$ python3 -q
>>> import numpy as np
>>> from numpy import linalg as LA
>>> np.set_printoptions(precision=2, suppress=True, linewidth=200)
>>> def rd(a):
...     return np.round(a, 2) + 0
... 
>>> out = np.array([[-5, -3, 6, -3, 9, 4, 6, 3, -1, -4],
...     [-3, -9, 7, 3, -8, -2, -6, 4, -8, -6],
...     [-7, -7, -4, 1, -7, -4, 8, 4, 4, 0],
...     [2, 7, -5, 1, 7, -3, 2, 3, -8, -6],
...     [0, -7, -1, 4, 6, 8, -6, 4, -5, -6],
...     [1, -8, 8, 2, -6, -5, -4, 0, 7, 9],
...     [-6, 6, 3, 9, -6, 0, 7, -7, 4, -9],
...     [-8, 8, -5, -9, 4, -8, 1, -2, -5, -7],
...     [-6, 9, -2, 9, 8, -5, -9, 2, 0, -2],
...     [-4, 8, -6, -6, 5, 2, 0, -6, 3, 6]])
>>> J = np.triu(out)
>>> J
array([[-5, -3,  6, -3,  9,  4,  6,  3, -1, -4],
       [ 0, -9,  7,  3, -8, -2, -6,  4, -8, -6],
       [ 0,  0, -4,  1, -7, -4,  8,  4,  4,  0],
       [ 0,  0,  0,  1,  7, -3,  2,  3, -8, -6],
       [ 0,  0,  0,  0,  6,  8, -6,  4, -5, -6],
       [ 0,  0,  0,  0,  0, -5, -4,  0,  7,  9],
       [ 0,  0,  0,  0,  0,  0,  7, -7,  4, -9],
       [ 0,  0,  0,  0,  0,  0,  0, -2, -5, -7],
       [ 0,  0,  0,  0,  0,  0,  0,  0,  0, -2],
       [ 0,  0,  0,  0,  0,  0,  0,  0,  0,  6]])
>>> W = np.array([[1, 1, 2, 0, 1],
...     [2, 2, 0, 2, 0],
...     [2, 1, 1, 2, 2],
...     [2, 2, 0, 2, 1],
...     [2, 0, 2, 1, 1],
...     [0, 2, 2, 2, 2],
...     [0, 2, 0, 2, 0],
...     [0, 1, 2, 0, 0],
...     [1, 2, 2, 2, 1],
...     [0, 2, 2, 0, 0]])
>>> c = np.array([0, 1, 2, 2, 0])
>>> hid = np.maximum(J @ W + c, 0)
>>> (hid > 0).astype(int)
array([[1, 1, 1, 1, 1],
       [0, 0, 0, 0, 0],
       [0, 1, 0, 1, 0],
       [1, 0, 0, 0, 0],
       [1, 0, 1, 1, 1],
       [1, 1, 1, 0, 0],
       [1, 0, 0, 1, 1],
       [0, 0, 0, 0, 0],
       [0, 0, 0, 1, 0],
       [0, 1, 1, 1, 0]])
>>> print(hid)
[[12  3 20 29 20]
 [ 0  0  0  0  0]
 [ 0 19  0  5  0]
 [ 8  0  0  0  0]
 [ 7  0 16  2 17]
 [ 7 15 24  0  0]
 [ 4  0  0 24  4]
 [ 0  0  0  0  0]
 [ 0  0  0  2  0]
 [ 0 13 14  2  0]]
>>> W2 = np.array([[0, 2], [0, 2], [0, 0], [0, 1], [1, 2]])
>>> W @ W2
array([[ 1,  6],
       [ 0, 10],
       [ 2, 12],
       [ 1, 12],
       [ 1,  7],
       [ 2, 10],
       [ 0,  6],
       [ 0,  2],
       [ 1, 10],
       [ 0,  4]])
>>> hid @ W2
array([[20, 99],
       [ 0,  0],
       [ 0, 43],
       [ 0, 16],
       [17, 50],
       [ 0, 44],
       [ 4, 40],
       [ 0,  0],
       [ 0,  2],
       [ 0, 28]])
>>> Uu, sigma, Vh = LA.svd(J)
>>> V = Vh[:(sigma > 1e-8).sum()]
>>> rng = np.random.default_rng(25644)
>>> x = J[6] + -1 * J[3] + rng.integers(2) * np.eye(10)[0]
>>> x
array([  0.,   0.,   0.,  -1.,  -7.,   3.,   5., -10.,  12.,  -3.])
>>> np.allclose(V.T @ V @ x, x)
True
>>> LA.matrix_rank(np.vstack([J, x]))
np.int64(9)
>>> rd(LA.norm(x - V.T @ V @ x))
np.float64(0.0)
